$ python -q
>>> import numpy as np
>>> import numpy.linalg as la
>>> np.set_printoptions(suppress=True, linewidth=200)
>>> rnd = lambda a: np.round(a, 2) + 0
>>> A = np.loadtxt("out10.csv", delimiter=",")
>>> print(rnd(A))
[[0.38 0.12 0.25 0.25]
 [0.18 0.36 0.27 0.18]
 [0.33 0.5  0.17 0.  ]
 [0.29 0.14 0.29 0.29]]
>>> # null space of dimension 1
>>> print(np.allclose(A @ A.T, A.T @ A))
False
>>> print(rnd((A - A.T) / 2))
[[ 0.   -0.03 -0.04 -0.02]
 [ 0.03  0.   -0.11  0.02]
 [ 0.04  0.11  0.   -0.14]
 [ 0.02 -0.02  0.14  0.  ]]
>>> print(rnd(la.matrix_power(A, 4)))
[[0.29 0.29 0.24 0.18]
 [0.29 0.29 0.24 0.18]
 [0.29 0.29 0.24 0.18]
 [0.29 0.29 0.24 0.18]]
>>> print(rnd(A @ A))
[[0.32 0.25 0.24 0.19]
 [0.28 0.32 0.24 0.16]
 [0.27 0.31 0.25 0.17]
 [0.31 0.27 0.24 0.18]]
>>> B = np.array([[0, 1], [2, 1]])
>>> cent = np.kron(B, A)
>>> print(cent.shape)
(8, 8)
>>> print(la.matrix_rank(cent))
6
>>> print(rnd(cent))
[[0.   0.   0.   0.   0.38 0.12 0.25 0.25]
 [0.   0.   0.   0.   0.18 0.36 0.27 0.18]
 [0.   0.   0.   0.   0.33 0.5  0.17 0.  ]
 [0.   0.   0.   0.   0.29 0.14 0.29 0.29]
 [0.75 0.25 0.5  0.5  0.38 0.12 0.25 0.25]
 [0.36 0.73 0.55 0.36 0.18 0.36 0.27 0.18]
 [0.67 1.   0.33 0.   0.33 0.5  0.17 0.  ]
 [0.57 0.29 0.57 0.57 0.29 0.14 0.29 0.29]]
>>> f = np.array([-3, 2])
>>> print(rnd(np.array([np.convolve(row, f, "same") for row in A])))
[[-1.12  0.38 -0.5  -0.25]
 [-0.55 -0.73 -0.09  0.  ]
 [-1.   -0.83  0.5   0.33]
 [-0.86  0.14 -0.57 -0.29]]
>>> print(rnd(np.cross(A[0, :3], A[3, :3])))
[ 0.   -0.04  0.02]
>>> print(rnd(np.correlate(A[0], A[3], "full")))
[0.11 0.14 0.16 0.27 0.14 0.11 0.07]
>>> W1 = np.array([[-3, 0, 2, 2, -1, 1],
...     [-3, 2, 3, -2, 1, -2],
...     [-3, 0, -3, -2, -2, 3],
...     [0, -2, -2, 0, 0, -2]])
>>> b = np.array([5, 2, -2, -4, 1, 2])
>>> act = np.maximum(A @ W1 + b, 0)
>>> print(la.matrix_rank(act))
3
>>> cent = np.array([[6, 3], [4, -8], [0, -7], [-5, -8], [-1, -1], [4, -5]])
>>> print((act @ cent).round(6).argmax(axis=1))
[0 0 0 0]
>>> print(W1 @ cent)
[[-23 -43]
 [ -9 -21]
 [  6  15]
 [-16  40]]
>>> J = np.loadtxt("w.csv", delimiter=",")
>>> print(J)
[[ -2.  -2.  -2.  -2.  -2.  -2.]
 [ -2.  -4.  -4.  -4.  -4.  -4.]
 [ -2.  -4.  -6.  -6.  -6.  -6.]
 [ -2.  -4.  -6.  -8.  -8.  -8.]
 [ -2.  -4.  -6.  -8. -10. -10.]
 [ -2.  -4.  -6.  -8. -10. -12.]]
>>> # symmetric
>>> print(np.allclose(J @ J.T, J.T @ J))
True
>>> print(rnd(la.matrix_power(J, 3)))
[[  -728.  -1408.  -2000.  -2472.  -2800.  -2968.]
 [ -1408.  -2728.  -3880.  -4800.  -5440.  -5768.]
 [ -2000.  -3880.  -5528.  -6848.  -7768.  -8240.]
 [ -2472.  -4800.  -6848.  -8496.  -9648. -10240.]
 [ -2800.  -5440.  -7768.  -9648. -10968. -11648.]
 [ -2968.  -5768.  -8240. -10240. -11648. -12376.]]
>>> print([round(float(la.det(J[:i, :i])), 2) + 0 for i in range(1, 7)])
[-2.0, 4.0, -8.0, 16.0, -32.0, 64.0]
>>> print(np.all(la.eigvalsh(J) > 0))
False
>>> print(rnd(la.eigvalsh(J).min()))
-34.41
>>> evals, V = la.eigh(J)
>>> x0 = np.array([1, 2, 5, 0, 3, 2])
>>> print(rnd(V * np.abs(evals) @ V.T))
[[ 2.  2.  2.  2.  2.  2.]
 [ 2.  4.  4.  4.  4.  4.]
 [ 2.  4.  6.  6.  6.  6.]
 [ 2.  4.  6.  8.  8.  8.]
 [ 2.  4.  6.  8. 10. 10.]
 [ 2.  4.  6.  8. 10. 12.]]
>>> print(np.abs(J).sum(axis=1).max(), rnd(np.abs(evals).max()))
42.0 34.41
>>> print(rnd(la.eigvalsh(J[1:, 1:])))
[-33.83  -3.58  -1.3   -0.74  -0.55]
